$ python3 -q
>>> import numpy as np
>>> np.set_printoptions(suppress=True, linewidth=140)
>>> def tidy(a):
...     return np.round(a, 2) + 0
... 
>>> arr = np.load("dump.npy")
>>> arr
array([[0, 1, 1, 1, 0],
       [1, 0, 0, 0, 1],
       [1, 0, 0, 1, 1],
       [1, 0, 1, 0, 0],
       [0, 1, 1, 0, 0]])
>>> Uu, s, Vh = np.linalg.svd(arr, full_matrices=False)
>>> tidy(Uu.T @ Uu)
array([[1., 0., 0., 0., 0.],
       [0., 1., 0., 0., 0.],
       [0., 0., 1., 0., 0.],
       [0., 0., 0., 1., 0.],
       [0., 0., 0., 0., 1.]])
>>> tidy(s / s[0])
array([1.  , 0.81, 0.47, 0.28, 0.  ])
>>> np.abs(Uu[:, 0]).round(6).argmax()
np.int64(0)
>>> tidy(np.sqrt((s ** 2).sum())), tidy(np.linalg.norm(arr))
(np.float64(3.46), np.float64(3.46))
>>> Uu.shape, s.shape, Vh.shape
((5, 5), (5,), (5, 5))
>>> (s > 1e-8).sum()
np.int64(4)
>>> np.allclose(Uu * s @ Vh, arr)
True
>>> tidy(Uu.T @ arr @ Vh.T)
array([[2.48, 0.  , 0.  , 0.  , 0.  ],
       [0.  , 2.  , 0.  , 0.  , 0.  ],
       [0.  , 0.  , 1.17, 0.  , 0.  ],
       [0.  , 0.  , 0.  , 0.69, 0.  ],
       [0.  , 0.  , 0.  , 0.  , 0.  ]])
>>> np.allclose(arr[:-1].T @ np.linalg.lstsq(arr[:-1].T, arr[-1])[0], arr[-1])
True
>>> tidy(np.trace(np.linalg.pinv(arr) @ arr))
np.float64(4.0)
>>> tidy(arr @ np.linalg.pinv(arr) @ arr)
array([[0., 1., 1., 1., 0.],
       [1., 0., 0., 0., 1.],
       [1., 0., 0., 1., 1.],
       [1., 0., 1., 0., 0.],
       [0., 1., 1., 0., 0.]])
>>> np.abs(np.diag(np.linalg.qr(arr)[1])) > 1e-9
array([ True,  True,  True,  True, False])
>>> tidy(np.linalg.norm(arr, 2) / np.linalg.norm(arr))
np.float64(0.72)
>>> np.argsort(-np.linalg.norm(arr, axis=0).round(6), kind="stable")[:3]
array([0, 2, 1])
>>> Uu, s, Vh = np.linalg.svd(arr)
>>> np.argmax(s[:-1] / (s[1:] + 1e-6)) + 1
np.int64(4)
>>> B = Uu[:, :4] @ np.diag(s[:4]) @ Vh[:4]
>>> tidy(np.linalg.norm(arr - B, 2)), tidy(s[4])
(np.float64(0.0), np.float64(0.0))
>>> tidy(np.linalg.norm(arr - B) / np.linalg.norm(arr))
np.float64(0.0)
>>> w1 = np.array([[2, 3, -3, -2],
...     [2, 0, 2, 3],
...     [-3, -3, 3, -2],
...     [-2, 1, -3, -1],
...     [-2, 3, 3, 3]])
>>> c = np.array([1, 3, 1, 0])
>>> act = np.maximum(arr @ w1 + c, 0)
>>> (act > 0).astype(int)
array([[0, 1, 1, 0],
       [1, 1, 1, 1],
       [0, 1, 0, 0],
       [0, 1, 1, 0],
       [0, 0, 1, 1]])
>>> cent = np.array([[0, 0], [-2, 2], [-2, -2], [1, -2]])
>>> act @ cent
array([[ -8,  -4],
       [-19,  14],
       [-20,  20],
       [ -8,   4],
       [-11, -14]])
>>> w1 @ cent
array([[ -2,  16],
       [ -1, -10],
       [ -2,  -8],
       [  3,  10],
       [ -9,  -6]])
>>> rng = np.random.default_rng(830)
>>> idx = rng.integers(0, 2, 5)
>>> mat = np.triu((idx[:, None] == idx) & (rng.random((5, 5)) < 0.8), 1).astype(int)
>>> mat += mat.T
>>> mat
array([[0, 1, 0, 1, 0],
       [1, 0, 0, 1, 0],
       [0, 0, 0, 0, 1],
       [1, 1, 0, 0, 0],
       [0, 0, 1, 0, 0]])
>>> blk = np.stack([mat, -3 * mat, mat[::-1]])
>>> blk.shape
(3, 5, 5)
>>> feats = np.array([[1, 2, 1, 0], [3, 1, 3, 3], [0, 3, 0, 0], [1, 1, 1, 3]])
>>> feats
array([[1, 2, 1, 0],
       [3, 1, 3, 3],
       [0, 3, 0, 0],
       [1, 1, 1, 3]])
>>> t = np.radians(90)
>>> r_ = np.eye(4)
>>> r_[3, 3] = r_[0, 0] = np.cos(t)
>>> r_[3, 0], r_[0, 3] = -np.sin(t), np.sin(t)
>>> tidy(r_)
array([[ 0.,  0.,  0.,  1.],
       [ 0.,  1.,  0.,  0.],
       [ 0.,  0.,  1.,  0.],
       [-1.,  0.,  0.,  0.]])
>>> B = feats @ r_.T
>>> np.allclose(feats @ feats.T, B @ B.T)
True
>>> np.allclose(np.linalg.norm(feats, axis=1), np.linalg.norm(B, axis=1))
True
>>> np.abs(B - feats).max(axis=0)
array([2., 0., 0., 6.])
>>> tidy(np.linalg.det(r_)), np.trace(r_)
(np.float64(1.0), np.float64(2.0))
>>> tidy(B)
array([[ 0.,  2.,  1., -1.],
       [ 3.,  1.,  3., -3.],
       [ 0.,  3.,  0.,  0.],
       [ 3.,  1.,  1., -1.]])
>>> tidy(np.linalg.norm(feats, 2) / np.linalg.norm(feats))
np.float64(0.87)
>>> np.argsort(-np.linalg.norm(feats, axis=0).round(6), kind="stable")[:3]
array([3, 1, 0])
>>> np.linalg.cond(feats) > 100
np.True_
>>> m1 = np.load("mat.npy")
>>> m1
array([[ 5.68, -0.73,  0.71, -2.89, -1.83, -8.64,  0.47, -0.74],
       [-0.8 ,  0.13,  0.63,  0.  ,  0.15,  1.04, -0.02,  0.08],
       [-4.06,  0.21, -4.96,  3.41,  0.82,  7.51, -1.67,  1.08],
       [-5.75,  0.63, -5.43,  4.78,  1.92,  9.31, -1.45,  1.46]])
>>> (feats + feats.T) / 2
array([[1. , 2.5, 0.5, 0.5],
       [2.5, 1. , 3. , 2. ],
       [0.5, 3. , 0. , 0.5],
       [0.5, 2. , 0.5, 3. ]])
>>> assert feats == feats.T
Traceback (most recent call last):
  File "<python-input-58>", line 1, in <module>
    assert feats == feats.T
           ^^^^^^^^^^^^^^^^
ValueError: The truth value of an array with more than one element is ambiguous. Use a.any() or a.all()
>>> np.linalg.matrix_power(feats, 4)
array([[217, 257, 217, 261],
       [399, 559, 399, 507],
       [234, 228, 234, 279],
       [277, 349, 277, 357]])
>>> np.trace(feats)
np.int64(5)
>>> feats @ feats
array([[ 7,  7,  7,  6],
       [ 9, 19,  9, 12],
       [ 9,  3,  9,  9],
       [ 7,  9,  7, 12]])
>>> np.allclose(feats, feats.T)
False
>>> np.allclose(feats @ feats.T, feats.T @ feats)
False
>>> (feats - feats.T) / 2
array([[ 0. , -0.5,  0.5, -0.5],
       [ 0.5,  0. ,  0. ,  1. ],
       [-0.5,  0. ,  0. , -0.5],
       [ 0.5, -1. ,  0.5,  0. ]])
>>> np.linalg.determinant(feats)
Traceback (most recent call last):
  File "<python-input-65>", line 1, in <module>
    np.linalg.determinant(feats)
    ^^^^^^^^^^^^^^^^^^^^^
AttributeError: module 'numpy.linalg' has no attribute 'determinant'
>>> tidy(np.abs(np.linalg.eigvals(feats)).max())
np.float64(6.0)
>>> tidy(np.linalg.det(feats))
np.float64(0.0)
